$ python -q
>>> import numpy as np
>>> from numpy import linalg as LA
>>> np.set_printoptions(precision=3, suppress=True, linewidth=140)
>>> Y = np.array([[0], [3], [3], [2], [3], [-1], [1]])
>>> feats = np.block([[np.zeros((7, 7)), Y], [Y.T, np.zeros((1, 1))]])
>>> feats
array([[ 0.,  0.,  0.,  0.,  0.,  0.,  0.,  0.],
       [ 0.,  0.,  0.,  0.,  0.,  0.,  0.,  3.],
       [ 0.,  0.,  0.,  0.,  0.,  0.,  0.,  3.],
       [ 0.,  0.,  0.,  0.,  0.,  0.,  0.,  2.],
       [ 0.,  0.,  0.,  0.,  0.,  0.,  0.,  3.],
       [ 0.,  0.,  0.,  0.,  0.,  0.,  0., -1.],
       [ 0.,  0.,  0.,  0.,  0.,  0.,  0.,  1.],
       [ 0.,  3.,  3.,  2.,  3., -1.,  1.,  0.]])
>>> np.allclose(feats[:-1].T @ LA.lstsq(feats[:-1].T, feats[-1])[0], feats[-1])
False
>>> np.unique(feats.round(6), axis=0).shape
(6, 8)
>>> LA.lstsq(feats[:-1].T, feats[-1])[2]
np.int32(1)
>>> evals, vecs = LA.eigh(feats)
>>> LA.svd(feats, compute_uv=False)
array([5.745, 5.745, 0.   , 0.   , 0.   , 0.   , 0.   , 0.   ])
>>> np.abs(vecs[:, -1])
array([0.   , 0.369, 0.369, 0.246, 0.369, 0.123, 0.123, 0.707])
>>> evals.round(3) + 0
array([-5.745,  0.   ,  0.   ,  0.   ,  0.   ,  0.   ,  0.   ,  5.745])
>>> (evals > 1e-8).sum(), (evals < -1e-8).sum()
(np.int64(1), np.int64(1))
>>> LA.eigvalsh(feats + 2 * np.eye(8))
array([-3.745,  2.   ,  2.   ,  2.   ,  2.   ,  2.   ,  2.   ,  7.745])
>>> np.unique(evals.round(6) + 0, return_counts=True)[1]
array([1, 6, 1])
>>> np.round(vecs @ np.diag(evals) @ vecs.T, 3) + 0
array([[ 0.,  0.,  0.,  0.,  0.,  0.,  0.,  0.],
       [ 0.,  0.,  0.,  0.,  0.,  0.,  0.,  3.],
       [ 0.,  0.,  0.,  0.,  0.,  0.,  0.,  3.],
       [ 0.,  0.,  0.,  0.,  0.,  0.,  0.,  2.],
       [ 0.,  0.,  0.,  0.,  0.,  0.,  0.,  3.],
       [ 0.,  0.,  0.,  0.,  0.,  0.,  0., -1.],
       [ 0.,  0.,  0.,  0.,  0.,  0.,  0.,  1.],
       [ 0.,  3.,  3.,  2.,  3., -1.,  1.,  0.]])
>>> np.round(vecs.T @ vecs, 3) + 0
array([[1., 0., 0., 0., 0., 0., 0., 0.],
       [0., 1., 0., 0., 0., 0., 0., 0.],
       [0., 0., 1., 0., 0., 0., 0., 0.],
       [0., 0., 0., 1., 0., 0., 0., 0.],
       [0., 0., 0., 0., 1., 0., 0., 0.],
       [0., 0., 0., 0., 0., 1., 0., 0.],
       [0., 0., 0., 0., 0., 0., 1., 0.],
       [0., 0., 0., 0., 0., 0., 0., 1.]])
>>> A = np.loadtxt("a.csv", delimiter=",")
>>> A
array([[ 0.,  3.,  0.,  3., -1.,  2.],
       [-3.,  0., -3., -1.,  2.,  4.],
       [ 0.,  3.,  0.,  1.,  0.,  2.],
       [-3.,  1., -1.,  0.,  0., -1.],
       [ 1., -2.,  0.,  0.,  0.,  1.],
       [-2., -4., -2.,  1., -1.,  0.]])
>>> # skew, so no eigenvalue has a real part
>>> Uu, sig, VT = LA.svd(A)
>>> sig
array([6.79 , 6.79 , 3.722, 3.722, 0.198, 0.198])
>>> Y = Uu[:, :4] @ np.diag(sig[:4]) @ VT[:4]
>>> round(float(LA.norm(A - Y, 2)), 3), round(float(sig[4]), 3)
(0.198, 0.198)
>>> np.round(np.abs(A - Y).max(), 3)
np.float64(0.133)
